$ python3 -q
>>> import numpy as np
>>> np.set_printoptions(suppress=True, linewidth=120)
>>> def rnd(a):
...     return np.round(a, 3) + 0
... 
>>> arr = np.tanh(np.array([[0.6],
...     [0.4],
...     [1.0],
...     [0.5],
...     [0.4],
...     [-1.4],
...     [-0.6],
...     [0.5],
...     [0.4],
...     [-1.2],
...     [-0.2],
...     [2.1],
...     [0.2],
...     [0.9],
...     [-0.5],
...     [0.6],
...     [1.1],
...     [-0.6],
...     [0.3],
...     [-0.3],
...     [-0.3],
...     [-0.2],
...     [-1.8],
...     [-2.2],
...     [-0.3],
...     [1.5],
...     [-0.1]]) @ np.array([[1.7, 1.0, 0.0, -0.4]]))
>>> print(rnd(arr))
[[ 0.77   0.537  0.    -0.235]
 [ 0.592  0.38   0.    -0.159]
 [ 0.935  0.762  0.    -0.38 ]
 [ 0.691  0.462  0.    -0.197]
 [ 0.592  0.38   0.    -0.159]
 [-0.983 -0.885  0.     0.508]
 [-0.77  -0.537  0.     0.235]
 [ 0.691  0.462  0.    -0.197]
 [ 0.592  0.38   0.    -0.159]
 [-0.967 -0.834  0.     0.446]
 [-0.327 -0.197  0.     0.08 ]
 [ 0.998  0.97   0.    -0.686]
 [ 0.327  0.197  0.    -0.08 ]
 [ 0.91   0.716  0.    -0.345]
 [-0.691 -0.462  0.     0.197]
 [ 0.77   0.537  0.    -0.235]
 [ 0.954  0.8    0.    -0.414]
 [-0.77  -0.537  0.     0.235]
 [ 0.47   0.291  0.    -0.119]
 [-0.47  -0.291  0.     0.119]
 [-0.47  -0.291  0.     0.119]
 [-0.327 -0.197  0.     0.08 ]
 [-0.996 -0.947  0.     0.617]
 [-0.999 -0.976  0.     0.706]
 [-0.47  -0.291  0.     0.119]
 [ 0.988  0.905  0.    -0.537]
 [-0.168 -0.1    0.     0.04 ]]
>>> U, sigma, vt = np.linalg.svd(arr)
>>> print(np.argmax(sigma[:-1] / (sigma[1:] + 1e-6)) + 1)
3
>>> print(rnd(sigma))
[5.172 0.583 0.081 0.   ]
>>> B = U[:, :3] @ np.diag(sigma[:3]) @ vt[:3]
>>> print(rnd(np.abs(arr - B).max()))
0.0
>>> print(rnd(np.linalg.norm(arr - B, 2)), sigma[3])
0.0 0.0
>>> print(np.linalg.matrix_rank(B))
3
>>> print([round(float(x), 3) for x in np.linalg.svd(arr, compute_uv=False)[:3]])
[5.172, 0.583, 0.081]
>>> print(np.linalg.cond(arr) > 100)
True
>>> print(np.argsort(-np.linalg.norm(arr, axis=0).round(6), kind="stable")[:3])
[0 1 3]
>>> A = np.load("out10.npy")
>>> print(A)
[[ 6.  1. -2.  0. -2.]
 [ 1.  6. -2.  0. -2.]
 [-2. -2.  9.  0.  4.]
 [ 0.  0.  0.  5.  0.]
 [-2. -2.  4.  0.  9.]]
>>> # equal to its transpose
>>> x = np.array([3, 2, 1, 1, 3])
>>> rhs = A @ x
>>> print(rhs)
[12.  7. 11.  5. 21.]
>>> print(rnd(np.linalg.solve(A, A[:, 3])))
[0. 0. 0. 1. 0.]
>>> print(rnd(np.linalg.solve(A, rhs)))
[3. 2. 1. 1. 3.]
>>> u = np.array([1, 0, 2, 2, 3])
>>> B = A + np.outer(u, np.eye(5)[3])
>>> print(B)
[[ 6.  1. -2.  1. -2.]
 [ 1.  6. -2.  0. -2.]
 [-2. -2.  9.  2.  4.]
 [ 0.  0.  0.  7.  0.]
 [-2. -2.  4.  3.  9.]]
>>> print(np.linalg.matrix_rank(B - A))
1
>>> print(rnd(np.linalg.det(B) / np.linalg.det(A)), rnd(1 + np.linalg.solve(A, u)[3]))
1.4 1.4
>>> evals, V = np.linalg.eigh(A)
>>> x = np.array([1, 0, -3, 0, 1])
>>> print(np.abs(A).sum(axis=1).max(), rnd(np.abs(evals).max()))
17.0 15.0
>>> print(rnd(V * np.abs(evals) @ V.T))
[[ 6.  1. -2.  0. -2.]
 [ 1.  6. -2.  0. -2.]
 [-2. -2.  9.  0.  4.]
 [ 0.  0.  0.  5.  0.]
 [-2. -2.  4.  0.  9.]]
>>> print(rnd(np.linalg.eigvalsh(A[1:, 1:])))
[ 5.  5.  5. 14.]
>>> print((np.sign(V[:, -1].round(6)) == np.sign(V[0, -1].round(6))).astype(int))
[1 1 0 0 0]
>>> print(x @ A @ x)
80.0
>>> print(rnd(V * np.sqrt(evals) @ V.T))
[[ 2.4    0.164 -0.327  0.    -0.327]
 [ 0.164  2.4   -0.327  0.    -0.327]
 [-0.327 -0.327  2.891  0.     0.655]
 [ 0.     0.     0.     2.236  0.   ]
 [-0.327 -0.327  0.655  0.     2.891]]
>>> print(rnd(x @ A @ x / (x @ x)), rnd(evals[0]), rnd(evals[-1]))
7.273 5.0 15.0
